In [1]: import numpy as np

In [2]: import numpy.linalg as la

In [3]: np.set_printoptions(precision=3, suppress=True, linewidth=120)

In [4]: def rd(a):
   ...:     return np.round(a, 3) + 0
   ...: 

In [5]: arr = np.load("w.npy")

In [6]: arr
Out[6]: 
array([[0, 1, 0, 0, 0],
       [0, 0, 1, 0, 0],
       [1, 0, 0, 0, 0],
       [0, 0, 0, 0, 1],
       [0, 0, 0, 1, 0]])

In [7]: f = np.array([2, -1])

In [8]: np.correlate(arr[0], arr[2], "full")
Out[8]: array([0, 0, 0, 0, 0, 1, 0, 0, 0])

In [9]: print(np.convolve(arr[0], f))
[ 0  2 -1  0  0  0]

In [10]: q, R = la.qr(arr)

In [11]: q.T @ q
Out[11]: 
array([[1., 0., 0., 0., 0.],
       [0., 1., 0., 0., 0.],
       [0., 0., 1., 0., 0.],
       [0., 0., 0., 1., 0.],
       [0., 0., 0., 0., 1.]])

In [12]: q
Out[12]: 
array([[ 0., -1.,  0.,  0.,  0.],
       [-0.,  0.,  1.,  0.,  0.],
       [-1.,  0.,  0.,  0.,  0.],
       [-0., -0., -0.,  0., -1.],
       [-0., -0., -0., -1.,  0.]])

In [13]: np.allclose(R.T @ R, arr.T @ arr)
Out[13]: True

In [14]: np.trace(q @ q.T)
Out[14]: np.float64(5.0)

In [15]: print(R)
[[-1.  0.  0.  0.  0.]
 [ 0. -1.  0.  0.  0.]
 [ 0.  0.  1.  0.  0.]
 [ 0.  0.  0. -1.  0.]
 [ 0.  0.  0.  0. -1.]]

In [16]: print(abs(R[0, 0]), rd(la.norm(arr[:, 0])))
1.0 1.0

In [17]: np.abs(np.diag(R))
Out[17]: array([1., 1., 1., 1., 1.])

In [18]: W0 = np.load("case2.npy")

In [19]: W0
Out[19]: 
array([[ 3,  0,  0,  0,  0],
       [ 2,  1,  0,  0,  0],
       [-1,  2,  0,  0,  0],
       [ 0, -1,  2,  3,  0],
       [-2, -3, -1,  2,  2]])

In [20]: out = W0[0, 0] * W0[1:] - np.outer(W0[1:, 0], W0[0])

In [21]: out
Out[21]: 
array([[ 0,  3,  0,  0,  0],
       [ 0,  6,  0,  0,  0],
       [ 0, -3,  6,  9,  0],
       [ 0, -9, -3,  6,  6]])

In [22]: print(np.flatnonzero(~out.round(6).any(axis=1)))
[]

In [23]: la.matrix_rank(out), la.matrix_rank(W0)
Out[23]: (np.int64(3), np.int64(4))

In [24]: data = np.load("data.npy")

In [25]: data
Out[25]: 
array([[  1,  -3,   4,   7],
       [  0,   0,   0,   8],
       [  7, -21,   0,   2],
       [  6, -18,   4,   7],
       [  8, -24,   6,   0]])

In [26]: rd(data @ la.pinv(data) @ data)
Out[26]: 
array([[  1.,  -3.,   4.,   7.],
       [  0.,   0.,   0.,   8.],
       [  7., -21.,   0.,   2.],
       [  6., -18.,   4.,   7.],
       [  8., -24.,   6.,   0.]])

In [27]: arr[:, 3] @ arr[:, 2]
Out[27]: np.int64(0)

In [28]: print(rd(la.svd(arr, compute_uv=False)))
[1. 1. 1. 1. 1.]

In [29]: out = data / np.sqrt((data ** 2).mean(axis=1, keepdims=True))

In [30]: data - data.mean(axis=1, keepdims=True)
Out[30]: 
array([[ -1.25,  -5.25,   1.75,   4.75],
       [ -2.  ,  -2.  ,  -2.  ,   6.  ],
       [ 10.  , -18.  ,   3.  ,   5.  ],
       [  6.25, -17.75,   4.25,   7.25],
       [ 10.5 , -21.5 ,   8.5 ,   2.5 ]])

In [31]: rd(la.norm(out, axis=1))
Out[31]: array([2., 2., 2., 2., 2.])

In [32]: la.matrix_rank(out) == la.matrix_rank(data)
Out[32]: np.True_

In [33]: rd(out[4])
Out[33]: array([ 0.615, -1.846,  0.462,  0.   ])

In [34]: feats = np.loadtxt("x.csv", delimiter=",")

In [35]: feats
Out[35]: 
array([[ 2.83 , -0.051,  4.254,  0.293],
       [ 2.599,  0.512,  4.53 ,  0.66 ],
       [ 3.069,  0.27 ,  3.672,  0.43 ],
       [ 3.442,  0.399,  4.452,  0.173],
       [ 3.162, -0.417,  3.785, -0.477],
       [ 2.815,  2.067,  1.722,  2.993],
       [ 2.707,  1.914,  1.936,  2.591],
       [ 3.361,  2.263,  1.866,  2.959],
       [ 2.908,  2.163,  1.877,  3.009],
       [ 2.9  ,  2.084,  1.847,  2.904]])

In [36]: W1 = np.array([[-1, 3, -3], [-2, -2, -3], [0, 1, -2], [-1, 2, 1]])

In [37]: b = np.array([-1, -2, -1])

In [38]: act = np.maximum(feats @ W1 + b, 0)

In [39]: la.matrix_rank(act)
Out[39]: np.int64(1)

In [40]: (act > 0).mean(axis=0)
Out[40]: array([0., 1., 0.])

In [41]: print(rd(act))
[[ 0.    11.432  0.   ]
 [ 0.    10.623  0.   ]
 [ 0.    11.199  0.   ]
 [ 0.    12.326  0.   ]
 [ 0.    11.151  0.   ]
 [ 0.    10.019  0.   ]
 [ 0.     9.411  0.   ]
 [ 0.    11.341  0.   ]
 [ 0.    10.293  0.   ]
 [ 0.    10.187  0.   ]]

In [42]: (act > 0).astype(int)
Out[42]: 
array([[0, 1, 0],
       [0, 1, 0],
       [0, 1, 0],
       [0, 1, 0],
       [0, 1, 0],
       [0, 1, 0],
       [0, 1, 0],
       [0, 1, 0],
       [0, 1, 0],
       [0, 1, 0]])

In [43]: basis = np.array([[2, -2], [2, 2], [1, -1]])

In [44]: W1 @ basis
Out[44]: 
array([[  1,  11],
       [-11,   3],
       [  0,   4],
       [  3,   5]])

In [45]: rd(act @ basis)
Out[45]: 
array([[22.864, 22.864],
       [21.246, 21.246],
       [22.398, 22.398],
       [24.652, 24.652],
       [22.302, 22.302],
       [20.038, 20.038],
       [18.822, 18.822],
       [22.682, 22.682],
       [20.586, 20.586],
       [20.374, 20.374]])

In [46]: q, _ = la.qr(np.array([[-1.5, 0.7], [0.3, -0.5], [1.0, 1.9]]))

In [47]: A = q @ q.T

In [48]: rd(A)
Out[48]: 
array([[ 0.918, -0.271, -0.041],
       [-0.271,  0.102, -0.137],
       [-0.041, -0.137,  0.979]])

In [49]: U, sig, Vt = la.svd(A)

In [50]: np.argmax(sig[:-1] / (sig[1:] + 1e-6)) + 1
Out[50]: np.int64(2)

In [51]: out = U[:, :2] @ np.diag(sig[:2]) @ Vt[:2]

In [52]: rd(la.norm(A - out) / la.norm(A))
Out[52]: np.float64(0.0)

In [53]: print(la.matrix_rank(A, rtol=0.05))
2

In [54]: rd(la.norm(A - out, 2)), rd(sig[2])
Out[54]: (np.float64(0.0), np.float64(0.0))

In [55]: mat = np.array([[6, 4, 3], [4, 16, 4], [3, 4, 9]])

In [56]: hat = np.triu(np.array([[2, 1, 2], [1, -1, -1], [-2, -2, 2]]), 1) + np.eye(3)

In [57]: out = hat @ A @ la.inv(hat)

In [58]: rd(la.det(out))
Out[58]: np.float64(0.0)

In [59]: rd(np.poly(out))
Out[59]: array([ 1., -2.,  1.,  0.])

In [60]: print(np.trace(out), np.trace(A))
2.0 2.0

In [61]: la.matrix_rank(out)
Out[61]: np.int64(2)

In [62]: w, evecs = la.eigh(mat)

In [63]: print(np.abs(evecs[:, -1]).round(6).argmax())
1

In [64]: rd(w)
Out[64]: array([ 3.926,  7.491, 19.582])

In [65]: rng = np.random.default_rng(952406)

In [66]: labels = rng.permutation(3)

In [67]: labels
Out[67]: array([0, 2, 1])

In [68]: out = mat[labels][:, labels]

In [69]: np.allclose(out, mat)
Out[69]: False

In [70]: np.trace(out)
Out[70]: np.int64(31)

In [71]: rd(la.det(out)), rd(la.det(mat[labels]))
Out[71]: (np.float64(576.0), np.float64(-576.0))

In [72]: w, evecs = la.eigh(mat)

In [73]: vec = np.array([-3, -1, -5])

In [74]: vec @ mat @ vec
Out[74]: np.int64(449)

In [75]: rd(vec @ mat @ vec / (vec @ vec)), rd(w[0]), rd(w[-1])
Out[75]: (np.float64(12.829), np.float64(3.926), np.float64(19.582))

In [76]: rd(la.eigvalsh(mat[1:, 1:]))
Out[76]: array([ 7.185, 17.815])

In [77]: m1 = np.loadtxt("dump.csv", delimiter=",")

In [78]: m1
Out[78]: 
array([[-2.,  0.,  0.,  0.,  0.,  0.],
       [ 0.,  0.,  2.,  3.,  1.,  2.],
       [ 0.,  2.,  0.,  0.,  2.,  3.],
       [ 0.,  3.,  0.,  1.,  2.,  3.],
       [ 0.,  1.,  3.,  2.,  3.,  1.],
       [ 0.,  3.,  0.,  2.,  0.,  2.]])

In [79]: labels = rng.permutation(6)

In [80]: labels
Out[80]: array([5, 0, 4, 3, 2, 1])

In [81]: out = m1[labels][:, labels]

In [82]: print(rd(la.det(out)), rd(la.det(m1[labels])))
-66.0 66.0

In [83]: out
Out[83]: 
array([[ 2.,  0.,  0.,  2.,  0.,  3.],
       [ 0., -2.,  0.,  0.,  0.,  0.],
       [ 1.,  0.,  3.,  2.,  3.,  1.],
       [ 3.,  0.,  2.,  1.,  0.,  3.],
       [ 3.,  0.,  2.,  0.,  0.,  2.],
       [ 2.,  0.,  1.,  3.,  2.,  0.]])

In [84]: rd(np.sort(np.abs(la.eigvals(out))))
Out[84]: array([0.319, 1.625, 2.   , 2.388, 3.262, 8.18 ])

In [85]: print(np.diag(out))
[ 2. -2.  3.  1.  0.  0.]

In [86]: np.trace(out)
Out[86]: np.float64(4.0)

In [87]: out = la.inv(m1)

In [88]: (np.abs(out) > 1e-9).astype(int)
Out[88]: 
array([[1, 0, 0, 0, 0, 0],
       [0, 1, 1, 1, 1, 1],
       [0, 1, 1, 1, 1, 1],
       [0, 1, 1, 1, 1, 1],
       [0, 1, 1, 1, 1, 1],
       [0, 1, 1, 1, 1, 1]])

In [89]: rd(m1 @ out)
Out[89]: 
array([[1., 0., 0., 0., 0., 0.],
       [0., 1., 0., 0., 0., 0.],
       [0., 0., 1., 0., 0., 0.],
       [0., 0., 0., 1., 0., 0.],
       [0., 0., 0., 0., 1., 0.],
       [0., 0., 0., 0., 0., 1.]])

In [90]: rd(la.slogdet(m1)[0])
Out[90]: np.float64(-1.0)

In [91]: M = np.array([[0, 9, -6], [0, -9, 6], [0, 9, -6], [0, -3, 2]])

In [92]: U, sig, Vt = la.svd(M)

In [93]: evecs = Vt[:(sig > 1e-8).sum()]

In [94]: vec = M[0] + -1 * M[3] + rng.integers(2) * np.eye(3)[2]

In [95]: vec
Out[95]: array([ 0., 12., -7.])

In [96]: la.matrix_rank(np.vstack([M, vec]))
Out[96]: np.int64(2)

In [97]: rd(np.diag(evecs.T @ evecs))
Out[97]: array([0.   , 0.692, 0.308])

In [98]: out = np.array([[-2, 2], [1, 3]])

In [99]: basis = np.kron(out, M)

In [100]: print(rd(la.norm(basis, 2)), rd(la.norm(out, 2) * la.norm(M, 2)))
69.114 69.114

In [101]: U, sig, Vt = la.svd(M)

In [102]: print(np.argmax(sig[:-1] / (sig[1:] + 1e-6)) + 1)
1

In [103]: out = U[:, :1] @ np.diag(sig[:1]) @ Vt[:1]

In [104]: rd(np.abs(M - out).max())
Out[104]: np.float64(0.0)

In [105]: la.matrix_rank(M, rtol=0.05)
Out[105]: np.int64(1)

In [106]: rd(out)
Out[106]: 
array([[ 0.,  9., -6.],
       [ 0., -9.,  6.],
       [ 0.,  9., -6.],
       [ 0., -3.,  2.]])
